>>> import numpy as np
>>> np.set_printoptions(precision=3, suppress=True, linewidth=200)
>>> data = np.loadtxt("dump.csv", delimiter=",")
>>> data
array([[-4., -3., -3.,  0.],
       [-3.,  0.,  1.,  0.],
       [-3.,  1., -2.,  3.],
       [ 0.,  0.,  3.,  2.]])
>>> # symmetric, so the eigenvalues are real
>>> O, R = np.linalg.qr(data)
>>> np.round(O @ R, 3) + 0
array([[-4., -3., -3.,  0.],
       [-3.,  0.,  1.,  0.],
       [-3.,  1., -2.,  3.],
       [ 0.,  0.,  3.,  2.]])
>>> np.trace(O @ O.T)
np.float64(4.0)
>>> np.round(O.T @ O, 3) + 0
array([[1., 0., 0., 0.],
       [0., 1., 0., 0.],
       [0., 0., 1., 0.],
       [0., 0., 0., 1.]])
>>> np.abs(np.diag(R))
array([5.831, 2.76 , 3.896, 2.568])
>>> R
array([[ 5.831,  1.543,  2.572, -1.543],
       [ 0.   , -2.76 , -1.098, -1.95 ],
       [ 0.   ,  0.   ,  3.896,  0.47 ],
       [ 0.   ,  0.   ,  0.   ,  2.568]])
>>> proj = np.triu(np.array([[4, -2, 2, 7], [5, 6, -5, 5], [6, -8, 7, -9], [8, 7, 7, -7]]), 1) + np.eye(4)
>>> M2 = proj @ R @ np.linalg.inv(proj)
>>> np.round(np.trace(M2), 3), np.round(np.trace(R), 3)
(np.float64(9.535), np.float64(9.535))
>>> np.poly(M2)
array([   1.   ,   -9.535,   13.76 ,   73.302, -161.   ])
>>> np.linalg.matrix_rank(M2)
np.int64(4)
>>> M2 = np.array([[0, 1, 2], [0, 2, 0], [1, 0, 0]])
>>> mat = np.triu(M2, 1)
>>> mat
array([[0, 1, 2],
       [0, 0, 0],
       [0, 0, 0]])
>>> # row 0 is much longer than the rest
>>> vec = np.array([0, -2, -2])
>>> np.einsum("ij,j->i", mat, vec)
array([-6,  0,  0])
>>> np.sign((mat @ vec).round(6))
array([-1,  0,  0])
>>> (mat * vec).sum(axis=1)
array([-6,  0,  0])
>>> mat @ np.eye(3)[2]
array([2., 0., 0.])
>>> (mat @ vec).argmax()
np.int64(1)
>>> mat * vec
array([[ 0, -2, -4],
       [ 0,  0,  0],
       [ 0,  0,  0]])
>>> np.linalg.norm(mat @ vec) <= np.linalg.norm(mat, 2) * np.linalg.norm(vec) + 1e-9
np.True_
>>> np.linalg.matrix_rank(mat - mat[0, 0] * np.eye(3))
np.int64(1)
>>> mat @ mat
array([[0, 0, 0],
       [0, 0, 0],
       [0, 0, 0]])
>>> M2 = np.array([[4, 1], [3, 0], [5, 5]])
>>> mat @ M2
array([[13, 10],
       [ 0,  0],
       [ 0,  0]])
>>> np.linalg.matrix_rank(mat @ M2)
np.int64(1)
>>> np.einsum("ij->j", mat)
array([0, 1, 2])
>>> np.vstack([mat, M2.T]).shape
(5, 3)
>>> np.linalg.matrix_rank(np.vstack([mat, M2.T]))
np.int64(3)
>>> feats = np.loadtxt("mat.csv", delimiter=",")
>>> feats
array([[ 5., -1.,  1.],
       [-1.,  5., -1.],
       [ 1., -1.,  5.]])
>>> # equal to its transpose
>>> low = np.linalg.cholesky(feats)
>>> round(np.prod(np.diag(low)) ** 2, 3), round(np.linalg.det(feats), 3)
(np.float64(112.0), np.float64(112.0))
>>> np.linalg.eigvalsh(feats).min() > 0
np.True_
>>> round(float(np.linalg.det(feats.T)), 3)
112.0
>>> np.einsum("ii->", feats)
np.float64(15.0)
>>> round(float(np.linalg.det(2 * feats)), 3), np.round(np.linalg.det(feats), 3)
(896.0, np.float64(112.0))
